$ python -q
>>> import numpy as np
>>> import numpy.linalg as la
>>> np.set_printoptions(precision=2, suppress=True, linewidth=100, floatmode="fixed")
>>> def rnd(a):
...     return np.round(a, 2) + 0
... 
>>> rng = np.random.default_rng(5404)
>>> t = np.sort(rng.uniform(-2, 2, 23))
>>> W0 = np.c_[t, t ** 2, t ** 3] @ np.array([[-7, -2, 4, -5, 5, -4, 0],
...     [2, -2, -4, 7, 3, -6, -7],
...     [-8, -3, -7, 1, -3, 1, -1]])
>>> rnd(W0)
array([[ 60.59,  13.28,  17.92,  24.68,  16.27, -16.54, -15.96],
       [ 49.44,  10.46,  12.21,  21.92,  12.10, -13.16, -13.89],
       [ 26.75,   5.07,   2.14,  14.96,   4.05,  -6.09,  -8.79],
       [ 13.98,   2.41,  -1.69,   9.55,   0.18,  -2.06,  -5.02],
       [  4.10,   0.74,  -1.93,   3.43,  -1.36,   0.52,  -1.25],
       [  2.95,   0.57,  -1.56,   2.49,  -1.24,   0.63,  -0.78],
       [  1.93,   0.41,  -1.11,   1.61,  -0.99,   0.60,  -0.40],
       [  1.41,   0.32,  -0.83,   1.15,  -0.80,   0.53,  -0.23],
       [  1.02,   0.25,  -0.61,   0.82,  -0.62,   0.43,  -0.13],
       [  0.70,   0.18,  -0.41,   0.54,  -0.45,   0.33,  -0.06],
       [ -0.76,  -0.25,   0.39,  -0.47,   0.59,  -0.52,  -0.09],
       [ -2.57,  -1.08,   0.61,  -0.85,   2.00,  -2.11,  -0.91],
       [ -3.73,  -1.72,   0.25,  -0.69,   2.73,  -3.14,  -1.68],
       [ -4.38,  -2.09,  -0.07,  -0.52,   3.07,  -3.69,  -2.15],
       [ -4.87,  -2.37,  -0.34,  -0.38,   3.29,  -4.08,  -2.49],
       [ -9.28,  -4.91,  -3.67,   1.36,   4.55,  -7.04,  -5.58],
       [-17.29,  -9.35, -11.06,   4.90,   5.15, -10.90, -10.61],
       [-20.02, -10.82, -13.71,   6.10,   5.12, -11.97, -12.19],
       [-21.91, -11.83, -15.57,   6.93,   5.05, -12.66, -13.26],
       [-23.54, -12.70, -17.18,   7.63,   4.97, -13.22, -14.16],
       [-24.10, -12.99, -17.73,   7.87,   4.93, -13.42, -14.47],
       [-26.26, -14.13, -19.88,   8.80,   4.78, -14.12, -15.63],
       [-33.98, -18.13, -27.61,  12.03,   4.01, -16.40, -19.62]])
>>> # rank 3
>>> labels = W0[:, 5] > np.median(W0[:, 5])
>>> u = W0[labels].mean(axis=0) - W0[~labels].mean(axis=0)
>>> rnd((((W0 - W0.mean(axis=0)) @ u > 0) == labels).mean())
np.float64(0.83)
>>> print(labels.astype(int))
[0 0 0 1 1 1 1 1 1 1 1 1 1 1 0 0 0 0 0 0 0 0 0]
>>> print(((W0 - W0.mean(axis=0)) @ u > 0).astype(int))
[1 1 1 1 1 1 1 1 1 1 1 1 1 1 1 0 0 0 0 0 0 0 0]
>>> C = W0[[5, 0]].astype(float)
>>> for _ in range(6):
...     labels = la.norm(W0[:, None] - C, axis=-1).argmin(axis=1)
...     C = np.array([W0[labels == j].mean(axis=0) for j in range(2)])
... 
>>> labels
array([1, 1, 1, 0, 0, 0, 0, 0, 0, 0, 0, 0, 0, 0, 0, 0, 0, 0, 0, 0, 0, 0, 0])
>>> rnd(C[1] - C[0])
array([53.92, 14.48, 17.44, 16.90,  8.56, -6.32, -6.85])
>>> print(np.bincount(labels))
[20  3]
>>> np.abs(C[1] - C[0]).argmax()
np.int64(0)
>>> U, s, Vh = la.svd(W0)
>>> rnd(s)
array([123.83,  81.25,  15.86,   0.00,   0.00,   0.00,   0.00])
>>> M2 = U[:, :3] @ np.diag(s[:3]) @ Vh[:3]
>>> rnd(la.norm(W0 - M2, 2)), rnd(s[3])
(np.float64(0.0), np.float64(0.0))
>>> rank = la.matrix_rank(W0)
>>> rank
np.int64(3)
>>> N = la.svd(W0)[2][rank:].T
>>> [int(la.matrix_rank(W0[:i])) for i in range(1, len(W0) + 1)]
[1, 2, 3, 3, 3, 3, 3, 3, 3, 3, 3, 3, 3, 3, 3, 3, 3, 3, 3, 3, 3, 3, 3]
>>> M = np.array([[0, 0, 1, 0], [0, 0, 0, 0], [1, 0, 0, 0], [0, 0, 0, 0]])
>>> vals, evecs = la.eigvalsh(M)
Traceback (most recent call last):
  File "<python-input-29>", line 1, in <module>
    vals, evecs = la.eigvalsh(M)
    ^^^^^^^^^^^
ValueError: too many values to unpack (expected 2)
>>> vals, evecs = la.eigh(M)
>>> vals.sum(), np.trace(M)
(np.float64(0.0), np.int64(0))
>>> print(rnd(la.eigvalsh(M + -2 * np.eye(4))))
[-3.00 -2.00 -2.00 -1.00]
>>> vec = np.array([0, 0, 1, -1])
>>> print(M @ np.eye(4)[3])
[0.00 0.00 0.00 0.00]
>>> M @ vec
array([1, 0, 0, 0])
>>> np.einsum("ij,j->i", M, vec)
array([1, 0, 0, 0])
>>> la.norm(M @ vec) <= la.norm(M, 2) * la.norm(vec) + 1e-9
np.True_
